% ipython --no-banner

In [1]: import numpy as np

In [2]: import numpy.linalg as la

In [3]: np.set_printoptions(suppress=True, linewidth=140)

In [4]: m1 = np.load("block14.npy")

In [5]: m1
Out[5]: 
array([[-0.6,  1.1, 16.2, 15.6],
       [-0.5, -1. , 15.2, 14.2],
       [-0.8, -1.6, 14.6, 14.9],
       [ 0.7,  0. , 15.6, 14.3],
       [ 1.1,  0.7, 14. , 14.4],
       [-0.1,  0.1, 14.7, 13.8],
       [-0.1, -0.9, 15.2, 14. ],
       [ 1.9,  0.3, 16.2, 15.6],
       [-0.5, -0.2, 13.1, 15.2],
       [ 0.6,  0. , 15.4, 15. ],
       [ 1. , -0.7, 14.7, 15.1],
       [-0.9, -0.8, 14.1, 14.5],
       [-1.2, -0.9, 15.3, 15.1],
       [-1.5, -0.5, 14.4, 15.3],
       [-0.6,  0.5, 17.3, 14.8],
       [-1.8, -0.1, 15.6, 15.2],
       [-0.3, -3. , 15.1, 15.1],
       [ 0.2, -0.1, 14.8, 16.1],
       [ 0.4,  1.3, 15.7, 16.3],
       [ 1.4,  0. , 15.1, 15.4],
       [-1.7,  0.3, 16.2, 16.4]])

In [6]: r0, v = m1[9], m1[17]

In [7]: round(float(r0 @ v), 1)
Out[7]: 469.5

In [8]: pr = (r0 @ v) / (r0 @ r0) * r0

In [9]: la.matrix_rank(np.outer(r0, v))
Out[9]: np.int64(1)

In [10]: np.round((v - pr) @ r0, 1)
Out[10]: np.float64(-0.0)

In [11]: O, Rm = la.qr(m1)

In [12]: round(abs(Rm[0, 0]), 1), round(la.norm(m1[:, 0]), 1)
Out[12]: (np.float64(4.6), np.float64(4.6))

In [13]: np.allclose(Rm.T @ Rm, m1.T @ m1)
Out[13]: True

In [14]: Rm.round(1)
Out[14]: 
array([[  4.6,   1.1, -10.9, -10.9],
       [  0. ,   4.3, -15.4, -15.6],
       [  0. ,   0. , -67. , -66.3],
       [  0. ,   0. ,   0. ,   4.4]])

In [15]: arr = np.load("arr.npy")

In [16]: arr
Out[16]: 
array([[0, 0, 0],
       [0, 0, 0],
       [0, 0, 0],
       [1, 3, 1],
       [0, 2, 2],
       [0, 0, 0],
       [0, 1, 0],
       [1, 3, 1],
       [1, 3, 1],
       [0, 0, 0]])

In [17]: O, Rm = la.qr(arr)

In [18]: O.shape, Rm.shape
Out[18]: ((10, 3), (3, 3))

In [19]: np.round(O.T @ O, 1) + 0
Out[19]: 
array([[1., 0., 0.],
       [0., 1., 0.],
       [0., 0., 1.]])

In [20]: round(abs(Rm[0, 0]), 1), round(la.norm(arr[:, 0]), 1)
Out[20]: (np.float64(1.7), np.float64(1.7))

In [21]: np.round(O @ Rm, 1) + 0
Out[21]: 
array([[0., 0., 0.],
       [0., 0., 0.],
       [0., 0., 0.],
       [1., 3., 1.],
       [0., 2., 2.],
       [0., 0., 0.],
       [0., 1., 0.],
       [1., 3., 1.],
       [1., 3., 1.],
       [0., 0., 0.]])

In [22]: X = np.tril(np.array([[-3, 1, 3, -1, -1],
    ...:     [-2, -2, 1, 0, -1],
    ...:     [2, -1, 2, -2, 3],
    ...:     [0, 2, 0, 0, -1],
    ...:     [2, 3, 3, 1, 0]]), -1) + np.eye(5, dtype=int)

In [23]: X
Out[23]: 
array([[ 1,  0,  0,  0,  0],
       [-2,  1,  0,  0,  0],
       [ 2, -1,  1,  0,  0],
       [ 0,  2,  0,  1,  0],
       [ 2,  3,  3,  1,  1]])

In [24]: # triangular: eigenvalues sit on the diagonal

In [25]: Y = X / la.norm(X, axis=1, keepdims=True)

In [26]: C2 = Y @ Y.T

In [27]: C2.round(1)
Out[27]: 
array([[ 1. , -0.9,  0.8,  0. ,  0.4],
       [-0.9,  1. , -0.9,  0.4, -0.1],
       [ 0.8, -0.9,  1. , -0.4,  0.3],
       [ 0. ,  0.4, -0.4,  1. ,  0.6],
       [ 0.4, -0.1,  0.3,  0.6,  1. ]])

In [28]: round(np.degrees(np.arccos(np.clip(C2[1, 0], -1, 1))), 1)
Out[28]: np.float64(153.4)

In [29]: (C2 - 2 * np.eye(5)).round(6).argmax(axis=1)
Out[29]: array([2, 3, 0, 4, 3])

In [30]: np.round(la.norm(Y, axis=1), 1)
Out[30]: array([1., 1., 1., 1., 1.])

In [31]: C2[1].round(1)
Out[31]: array([-0.9,  1. , -0.9,  0.4, -0.1])

In [32]: np.argwhere(np.triu(np.abs(C2) > 0.95, 1))
Out[32]: array([], shape=(0, 2), dtype=int64)

In [33]: Uu, sigma, Vh = la.svd(X, full_matrices=False)

In [34]: np.round(np.abs(Vh[0]), 1)
Out[34]: array([0.5, 0.6, 0.6, 0.2, 0.2])

In [35]: Uu.shape, sigma.shape, Vh.shape
Out[35]: ((5, 5), (5,), (5, 5))

In [36]: data = np.loadtxt("a.csv", delimiter=",")

In [37]: data
Out[37]: 
array([[ 0., -2., -2., -1.],
       [ 4.,  2.,  2.,  3.],
       [ 1., -1., -1.,  0.]])

In [38]: np.unique(data.round(6), axis=0).shape
Out[38]: (3, 4)

In [39]: np.round(np.trace(la.pinv(data) @ data), 1)
Out[39]: np.float64(2.0)

In [40]: la.lstsq(data[:-1].T, data[-1])[2]
Out[40]: np.int32(2)

In [41]: data.ravel(order="F")
Out[41]: array([ 0.,  4.,  1., -2.,  2., -1., -2.,  2., -1., -1.,  3.,  0.])

In [42]: data.reshape(2, -1)
Out[42]: 
array([[ 0., -2., -2., -1.,  4.,  2.],
       [ 2.,  3.,  1., -1., -1.,  0.]])

In [43]: t3 = data.reshape(3, 2, -1)

In [44]: t3.shape
Out[44]: (3, 2, 2)

In [45]: np.swapaxes(t3, 1, 2)[1]
Out[45]: 
array([[4., 2.],
       [2., 3.]])

In [46]: t3.sum(axis=1)
Out[46]: 
array([[-2., -3.],
       [ 6.,  5.],
       [ 0., -1.]])

In [47]: np.einsum("ihd,ihd->ih", t3, t3)
Out[47]: 
array([[ 4.,  5.],
       [20., 13.],
       [ 2.,  1.]])

In [48]: Uu, sigma, Vh = la.svd(data)

In [49]: V = Vh[:(sigma > 1e-8).sum()]

In [50]: rng = np.random.default_rng(31627)

In [51]: x = data[2] + 2 * data[0] + rng.integers(2) * np.eye(4)[2]

In [52]: x
Out[52]: array([ 1., -5., -4., -2.])

In [53]: np.round(V.T @ V, 1)
Out[53]: 
array([[ 0.8, -0.1, -0.1,  0.4],
       [-0.1,  0.5,  0.5,  0.2],
       [-0.1,  0.5,  0.5,  0.2],
       [ 0.4,  0.2,  0.2,  0.3]])

In [54]: la.matrix_rank(np.vstack([data, x]))
Out[54]: np.int64(3)

In [55]: J = np.load("data.npy")

In [56]: J
Out[56]: 
array([[ 0.,  3.,  2., -2.,  1.],
       [-1.,  0.,  0.,  1.,  1.],
       [ 0.,  0., -2., -2., -2.],
       [ 0.,  0.,  2.,  2.,  2.],
       [ 0.,  0.,  1.,  0.,  1.]])

In [57]: # looks like rank 4

In [58]: la.matrix_rank(J, rtol=0.1)
Out[58]: np.int64(4)

In [59]: [round(float(x), 1) for x in la.svd(J, compute_uv=False)[:3]]
Out[59]: [5.3, 4.2, 1.2]
